$ python3 -q
>>> import numpy as np
>>> np.set_printoptions(precision=1, suppress=True, linewidth=100)
>>> F = np.array([[-3, 1, -3, 1, 0, -1, -3, -2, -1, 0, -3, -1, 1, -2],
...     [-3, 1, -2, -2, 0, 3, -1, -1, 1, -1, -3, -3, 0, 0],
...     [0, 0, -3, 3, 1, -2, -2, -2, 0, 0, 2, 3, 0, 2],
...     [-2, 2, 0, -1, -2, -2, -1, 2, 0, 3, 0, -3, 1, -3],
...     [0, -1, 0, 1, 1, -3, 3, 1, -3, 0, -3, 3, 1, -2],
...     [2, -1, 3, -1, -3, 2, -1, 2, 1, 2, 3, 2, 3, -1],
...     [-2, -1, -1, -1, -1, -1, 3, -3, -2, 1, -2, 1, 0, 2],
...     [2, 3, -1, -2, -2, -2, 1, 1, -2, -1, -3, 1, -2, -2],
...     [1, 1, -3, 1, 2, 3, -3, 0, -2, -1, 2, 1, -1, -1],
...     [1, 1, 2, 2, -2, -1, -1, -3, -3, 1, 2, 2, 3, -3]])
>>> F[:, 2] = 5 * F[:, 7]
>>> F
array([[ -3,   1, -10,   1,   0,  -1,  -3,  -2,  -1,   0,  -3,  -1,   1,  -2],
       [ -3,   1,  -5,  -2,   0,   3,  -1,  -1,   1,  -1,  -3,  -3,   0,   0],
       [  0,   0, -10,   3,   1,  -2,  -2,  -2,   0,   0,   2,   3,   0,   2],
       [ -2,   2,  10,  -1,  -2,  -2,  -1,   2,   0,   3,   0,  -3,   1,  -3],
       [  0,  -1,   5,   1,   1,  -3,   3,   1,  -3,   0,  -3,   3,   1,  -2],
       [  2,  -1,  10,  -1,  -3,   2,  -1,   2,   1,   2,   3,   2,   3,  -1],
       [ -2,  -1, -15,  -1,  -1,  -1,   3,  -3,  -2,   1,  -2,   1,   0,   2],
       [  2,   3,   5,  -2,  -2,  -2,   1,   1,  -2,  -1,  -3,   1,  -2,  -2],
       [  1,   1,   0,   1,   2,   3,  -3,   0,  -2,  -1,   2,   1,  -1,  -1],
       [  1,   1, -15,   2,  -2,  -1,  -1,  -3,  -3,   1,   2,   2,   3,  -3]])
>>> # column 2 dominates
>>> F.reshape(2, -1)
array([[ -3,   1, -10,   1,   0,  -1,  -3,  -2,  -1,   0,  -3,  -1,   1,  -2,  -3,   1,  -5,  -2,
          0,   3,  -1,  -1,   1,  -1,  -3,  -3,   0,   0,   0,   0, -10,   3,   1,  -2,  -2,  -2,
          0,   0,   2,   3,   0,   2,  -2,   2,  10,  -1,  -2,  -2,  -1,   2,   0,   3,   0,  -3,
          1,  -3,   0,  -1,   5,   1,   1,  -3,   3,   1,  -3,   0,  -3,   3,   1,  -2],
       [  2,  -1,  10,  -1,  -3,   2,  -1,   2,   1,   2,   3,   2,   3,  -1,  -2,  -1, -15,  -1,
         -1,  -1,   3,  -3,  -2,   1,  -2,   1,   0,   2,   2,   3,   5,  -2,  -2,  -2,   1,   1,
         -2,  -1,  -3,   1,  -2,  -2,   1,   1,   0,   1,   2,   3,  -3,   0,  -2,  -1,   2,   1,
         -1,  -1,   1,   1, -15,   2,  -2,  -1,  -1,  -3,  -3,   1,   2,   2,   3,  -3]])
>>> F.ravel(order="F")
array([ -3,  -3,   0,  -2,   0,   2,  -2,   2,   1,   1,   1,   1,   0,   2,  -1,  -1,  -1,   3,
         1,   1, -10,  -5, -10,  10,   5,  10, -15,   5,   0, -15,   1,  -2,   3,  -1,   1,  -1,
        -1,  -2,   1,   2,   0,   0,   1,  -2,   1,  -3,  -1,  -2,   2,  -2,  -1,   3,  -2,  -2,
        -3,   2,  -1,  -2,   3,  -1,  -3,  -1,  -2,  -1,   3,  -1,   3,   1,  -3,  -1,  -2,  -1,
        -2,   2,   1,   2,  -3,   1,   0,  -3,  -1,   1,   0,   0,  -3,   1,  -2,  -2,  -2,  -3,
         0,  -1,   0,   3,   0,   2,   1,  -1,  -1,   1,  -3,  -3,   2,   0,  -3,   3,  -2,  -3,
         2,   2,  -1,  -3,   3,  -3,   3,   2,   1,   1,   1,   2,   1,   0,   0,   1,   1,   3,
         0,  -2,  -1,   3,  -2,   0,   2,  -3,  -2,  -1,   2,  -2,  -1,  -3])
>>> blk = F.reshape(10, 2, -1)
>>> blk.shape
(10, 2, 7)
>>> blk[:, 0]
array([[ -3,   1, -10,   1,   0,  -1,  -3],
       [ -3,   1,  -5,  -2,   0,   3,  -1],
       [  0,   0, -10,   3,   1,  -2,  -2],
       [ -2,   2,  10,  -1,  -2,  -2,  -1],
       [  0,  -1,   5,   1,   1,  -3,   3],
       [  2,  -1,  10,  -1,  -3,   2,  -1],
       [ -2,  -1, -15,  -1,  -1,  -1,   3],
       [  2,   3,   5,  -2,  -2,  -2,   1],
       [  1,   1,   0,   1,   2,   3,  -3],
       [  1,   1, -15,   2,  -2,  -1,  -1]])
>>> blk.transpose(1, 0, 2)
array([[[ -3,   1, -10,   1,   0,  -1,  -3],
        [ -3,   1,  -5,  -2,   0,   3,  -1],
        [  0,   0, -10,   3,   1,  -2,  -2],
        [ -2,   2,  10,  -1,  -2,  -2,  -1],
        [  0,  -1,   5,   1,   1,  -3,   3],
        [  2,  -1,  10,  -1,  -3,   2,  -1],
        [ -2,  -1, -15,  -1,  -1,  -1,   3],
        [  2,   3,   5,  -2,  -2,  -2,   1],
        [  1,   1,   0,   1,   2,   3,  -3],
        [  1,   1, -15,   2,  -2,  -1,  -1]],

       [[ -2,  -1,   0,  -3,  -1,   1,  -2],
        [ -1,   1,  -1,  -3,  -3,   0,   0],
        [ -2,   0,   0,   2,   3,   0,   2],
        [  2,   0,   3,   0,  -3,   1,  -3],
        [  1,  -3,   0,  -3,   3,   1,  -2],
        [  2,   1,   2,   3,   2,   3,  -1],
        [ -3,  -2,   1,  -2,   1,   0,   2],
        [  1,  -2,  -1,  -3,   1,  -2,  -2],
        [  0,  -2,  -1,   2,   1,  -1,  -1],
        [ -3,  -3,   1,   2,   2,   3,  -3]]])
>>> np.swapaxes(blk, 1, 2)[8]
array([[ 1,  0],
       [ 1, -2],
       [ 0, -1],
       [ 1,  2],
       [ 2,  1],
       [ 3, -1],
       [-3, -1]])
